% python3 -q
>>> import numpy as np
>>> np.set_printoptions(precision=1, suppress=True, linewidth=140)
>>> E = np.array([[-2, 2, 2, 0, -2], [1, 2, -2, -1, -2], [-1, 0, -2, -1, -2]])
>>> E[-1] = E[0] + 2 * E[1]
>>> print(E)
[[-2  2  2  0 -2]
 [ 1  2 -2 -1 -2]
 [ 0  6 -2 -2 -6]]
>>> cov = E.T @ E
>>> print(np.round(np.linalg.eigvalsh(cov)[::-1], 1) + 0)
[96.3 13.7  0.   0.   0. ]
>>> print(np.allclose(cov, cov.T))
True
>>> print(np.round(np.linalg.svd(E, compute_uv=False) ** 2, 1) + 0)
[96.3 13.7  0. ]
>>> rng = np.random.default_rng(2663)
>>> M2 = E + rng.integers(-2, 3, (3, 2)) @ rng.integers(-2, 3, (2, 5))
>>> print(M2)
[[-1  0  2 -3  0]
 [ 0  3 -2  0 -3]
 [ 0  7 -2  0 -7]]
>>> print(np.round(np.linalg.svd(M2 - E, compute_uv=False), 1) + 0)
[5.2 0.9 0. ]
>>> print(np.linalg.matrix_rank(M2 - E, tol=1e-8))
2
>>> print(M2 - E)
[[ 1 -2  0 -3  2]
 [-1  1  0  1 -1]
 [ 0  1  0  2 -1]]
>>> mat = np.loadtxt("m.csv", delimiter=",")
>>> print(mat.round(1) + 0)
[[ 0.9 -1.7  0.6  0.4  0.4]
 [ 1.1  0.2 -1.6  3.1 -3.4]
 [ 2.   0.4 -2.   1.2  0.8]
 [-1.4  0.4  0.7 -1.5  0. ]
 [-1.9 -0.9  2.2 -2.1  0.1]]
>>> # rank 4
>>> print(np.round(np.kron(np.eye(2, dtype=int), mat), 1) + 0)
[[ 0.9 -1.7  0.6  0.4  0.4  0.   0.   0.   0.   0. ]
 [ 1.1  0.2 -1.6  3.1 -3.4  0.   0.   0.   0.   0. ]
 [ 2.   0.4 -2.   1.2  0.8  0.   0.   0.   0.   0. ]
 [-1.4  0.4  0.7 -1.5  0.   0.   0.   0.   0.   0. ]
 [-1.9 -0.9  2.2 -2.1  0.1  0.   0.   0.   0.   0. ]
 [ 0.   0.   0.   0.   0.   0.9 -1.7  0.6  0.4  0.4]
 [ 0.   0.   0.   0.   0.   1.1  0.2 -1.6  3.1 -3.4]
 [ 0.   0.   0.   0.   0.   2.   0.4 -2.   1.2  0.8]
 [ 0.   0.   0.   0.   0.  -1.4  0.4  0.7 -1.5  0. ]
 [ 0.   0.   0.   0.   0.  -1.9 -0.9  2.2 -2.1  0.1]]
>>> print(np.round(np.poly(mat), 1) + 0)
[ 1.   2.2 -5.4 -5.4 -0.6  0. ]
>>> print(np.round(np.linalg.eigvals(mat), 1) + 0)
[-3.4  2.  -0.7  0.  -0.1]
>>> X = np.array([[-2.2, 0.6, 0.8], [-0.2, -0.5, -0.8], [0.5, -0.1, 0.2]])
>>> print(X)
[[-2.2  0.6  0.8]
 [-0.2 -0.5 -0.8]
 [ 0.5 -0.1  0.2]]
>>> ev, V = np.linalg.eig(X)
>>> print(np.sort(np.linalg.eigvals(np.linalg.inv(X))))
[-2.  -0.4  2.9]
>>> print(ev)
[-2.3  0.3 -0.5]
>>> r0 = np.array([-5, -4, 1])
>>> M2 = X + np.outer(r0, np.eye(3)[0])
>>> print(np.round(np.linalg.det(M2) / np.linalg.det(X), 1), round(float(1 + np.linalg.solve(X, r0)[0]), 1))
5.1 5.1
>>> print(np.linalg.matrix_rank(M2 - X))
1
>>> Q, Rm = np.linalg.qr(X)
>>> print(Q.shape, Rm.shape)
(3, 3) (3, 3)
>>> M2 = np.array([[0, 0], [3, 2]])
>>> basis = np.kron(M2, X)
>>> print(basis.shape)
(6, 6)
>>> print(np.linalg.matrix_rank(basis))
3
>>> print(basis)
[[-0.   0.   0.  -0.   0.   0. ]
 [-0.  -0.  -0.  -0.  -0.  -0. ]
 [ 0.  -0.   0.   0.  -0.   0. ]
 [-6.6  1.8  2.4 -4.4  1.2  1.6]
 [-0.6 -1.5 -2.4 -0.4 -1.  -1.6]
 [ 1.5 -0.3  0.6  1.  -0.2  0.4]]
